% python3 -q
>>> import numpy as np
>>> np.set_printoptions(precision=2, suppress=True, linewidth=200)
>>> mat = np.loadtxt("x.csv", delimiter=",")
>>> mat
array([[-23.31, -41.88, -27.71, -20.33, -31.6 , -27.1 ,   1.74,   7.28, -40.94, -57.05],
       [-18.63, -34.62, -23.65, -17.4 , -27.3 , -22.04,   1.28,   5.97, -35.48, -48.26],
       [-18.49, -34.4 , -23.53, -17.32, -27.17, -21.89,   1.26,   5.92, -35.32, -47.99],
       [-13.33, -26.25, -18.94, -14.08, -22.21, -16.25,   0.72,   4.36, -29.07, -37.95],
       [-11.79, -23.8 , -17.54, -13.11, -20.68, -14.57,   0.55,   3.87, -27.15, -34.88],
       [ -8.12, -17.79, -14.09, -10.77, -16.85, -10.49,   0.12,   2.61, -22.36, -27.27],
       [ -3.33,  -9.56,  -9.23,  -7.6 , -11.23,  -5.05,  -0.5 ,   0.73, -15.41, -16.43],
       [ -2.24,  -7.55,  -7.99,  -6.82,  -9.75,  -3.77,  -0.65,   0.23, -13.59, -13.67],
       [ -1.29,  -5.73,  -6.84,  -6.11,  -8.33,  -2.63,  -0.79,  -0.25, -11.86, -11.09],
       [  0.03,  -2.94,  -4.96,  -4.97,  -5.94,  -0.97,  -1.  ,  -1.02,  -8.93,  -6.91],
       [  0.64,  -1.29,  -3.69,  -4.2 ,  -4.25,  -0.08,  -1.11,  -1.5 ,  -6.83,  -4.16],
       [  0.78,  -0.06,  -2.34,  -3.29,  -2.39,   0.4 ,  -1.09,  -1.8 ,  -4.41,  -1.56],
       [  0.36,   0.13,  -1.4 ,  -2.33,  -1.16,   0.23,  -0.83,  -1.52,  -2.55,  -0.4 ],
       [  0.32,   0.12,  -1.34,  -2.25,  -1.09,   0.2 ,  -0.8 ,  -1.48,  -2.42,  -0.36],
       [  0.27,   0.1 ,  -1.26,  -2.13,  -0.99,   0.17,  -0.76,  -1.41,  -2.25,  -0.31],
       [  0.09,   0.09,   0.33,   0.59,   0.19,   0.09,   0.19,   0.39,   0.52,   0.08],
       [  0.76,   0.74,   1.51,   2.67,   0.81,   0.71,   0.81,   1.68,   2.23,   0.52],
       [  2.47,   2.45,   3.48,   5.94,   1.8 ,   2.29,   1.66,   3.51,   4.85,   1.71],
       [  3.76,   3.78,   4.74,   7.96,   2.44,   3.49,   2.13,   4.54,   6.47,   2.67],
       [  7.49,   7.72,   8.07,  13.03,   4.18,   6.98,   3.2 ,   6.92,  10.61,   5.65],
       [ 12.81,  13.49,  12.46,  19.41,   6.57,  11.98,   4.39,   9.6 ,  15.94,  10.18],
       [ 23.02,  24.81,  20.46,  30.53,  11.14,  21.66,   6.2 ,  13.75,  25.52,  19.4 ],
       [ 25.46,  27.56,  22.34,  33.07,  12.24,  23.99,   6.58,  14.63,  27.76,  21.68],
       [ 27.48,  29.83,  23.87,  35.14,  13.15,  25.92,   6.88,  15.33,  29.59,  23.57],
       [ 41.67,  45.96,  34.54,  49.22,  19.59,  39.48,   8.82,  19.82,  42.22,  37.2 ],
       [ 81.53,  92.09,  63.84,  86.36,  38.02,  77.82,  13.19,  30.08,  76.75,  77.27],
       [ 84.8 ,  95.91,  66.22,  89.32,  39.56,  80.98,  13.51,  30.83,  79.55,  80.63]])
>>> U, s, VT = np.linalg.svd(mat)
>>> evecs = VT[:(s > 1e-8).sum()]
>>> rng = np.random.default_rng(57592)
>>> x0 = mat[17] + 4 * mat[15] + rng.integers(2) * np.eye(10)[3]
>>> print(x0)
[2.85 2.81 4.8  8.32 2.56 2.65 2.44 5.07 6.91 2.01]
>>> np.allclose(evecs.T @ evecs @ x0, x0)
True
